$ python -q
>>> import numpy as np
>>> np.set_printoptions(precision=2, suppress=True, linewidth=100)
>>> rd = lambda a: np.round(a, 2) + 0
>>> arr = 0.7 ** np.abs(np.subtract.outer(np.arange(9), np.arange(9)))
>>> rd(arr)
array([[1.  , 0.7 , 0.49, 0.34, 0.24, 0.17, 0.12, 0.08, 0.06],
       [0.7 , 1.  , 0.7 , 0.49, 0.34, 0.24, 0.17, 0.12, 0.08],
       [0.49, 0.7 , 1.  , 0.7 , 0.49, 0.34, 0.24, 0.17, 0.12],
       [0.34, 0.49, 0.7 , 1.  , 0.7 , 0.49, 0.34, 0.24, 0.17],
       [0.24, 0.34, 0.49, 0.7 , 1.  , 0.7 , 0.49, 0.34, 0.24],
       [0.17, 0.24, 0.34, 0.49, 0.7 , 1.  , 0.7 , 0.49, 0.34],
       [0.12, 0.17, 0.24, 0.34, 0.49, 0.7 , 1.  , 0.7 , 0.49],
       [0.08, 0.12, 0.17, 0.24, 0.34, 0.49, 0.7 , 1.  , 0.7 ],
       [0.06, 0.08, 0.12, 0.17, 0.24, 0.34, 0.49, 0.7 , 1.  ]])
>>> out = arr / np.sqrt((arr ** 2).mean(axis=1, keepdims=True))
>>> np.linalg.matrix_rank(arr - arr.mean(axis=1, keepdims=True))
np.int64(8)
>>> np.linalg.matrix_rank(out) == np.linalg.matrix_rank(arr)
np.True_
>>> vec = np.ones(9)
>>> for _ in range(4):
...     vec = arr @ vec
...     vec /= np.linalg.norm(vec)
...     print(round(vec @ arr @ vec, 2))
... 
4.08
4.09
4.09
4.09
>>> rd(np.linalg.eigvalsh(arr)[-1])
np.float64(4.09)
>>> ev, V = np.linalg.eigh(arr)
>>> rd(np.linalg.svd(arr, compute_uv=False))
array([4.09, 2.02, 1.02, 0.59, 0.39, 0.29, 0.23, 0.2 , 0.18])
>>> np.unique(ev.round(6) + 0, return_counts=True)[1]
array([1, 1, 1, 1, 1, 1, 1, 1, 1])
>>> rd(ev)
array([0.18, 0.2 , 0.23, 0.29, 0.39, 0.59, 1.02, 2.02, 4.09])
>>> rd(V @ np.diag(ev) @ V.T)
array([[1.  , 0.7 , 0.49, 0.34, 0.24, 0.17, 0.12, 0.08, 0.06],
       [0.7 , 1.  , 0.7 , 0.49, 0.34, 0.24, 0.17, 0.12, 0.08],
       [0.49, 0.7 , 1.  , 0.7 , 0.49, 0.34, 0.24, 0.17, 0.12],
       [0.34, 0.49, 0.7 , 1.  , 0.7 , 0.49, 0.34, 0.24, 0.17],
       [0.24, 0.34, 0.49, 0.7 , 1.  , 0.7 , 0.49, 0.34, 0.24],
       [0.17, 0.24, 0.34, 0.49, 0.7 , 1.  , 0.7 , 0.49, 0.34],
       [0.12, 0.17, 0.24, 0.34, 0.49, 0.7 , 1.  , 0.7 , 0.49],
       [0.08, 0.12, 0.17, 0.24, 0.34, 0.49, 0.7 , 1.  , 0.7 ],
       [0.06, 0.08, 0.12, 0.17, 0.24, 0.34, 0.49, 0.7 , 1.  ]])
>>> F = np.loadtxt("data.csv", delimiter=",")
>>> F
array([[ 0., -1.,  3.,  1., -3., -1.,  4., -5., -4.,  3.],
       [ 1.,  0., -8.,  3., -4., -7.,  2., -1., -2., -1.],
       [-3.,  8.,  0.,  0.,  2., -3., -1.,  0.,  0.,  6.],
       [-1., -3.,  0.,  0.,  8.,  2., -7.,  4., -2., -5.],
       [ 3.,  4., -2., -8.,  0., -5., -2., -5.,  1.,  2.],
       [ 1.,  7.,  3., -2.,  5.,  0., -7., -1.,  0., -3.],
       [-4., -2.,  1.,  7.,  2.,  7.,  0.,  8., -4.,  9.],
       [ 5.,  1.,  0., -4.,  5.,  1., -8.,  0.,  0.,  1.],
       [ 4.,  2.,  0.,  2., -1.,  0.,  4.,  0.,  0.,  5.],
       [-3.,  1., -6.,  5., -2.,  3., -9., -1., -5.,  0.]])
>>> np.allclose(arr, arr.T)
True
>>> rd(np.linalg.det(arr))
np.float64(0.0)
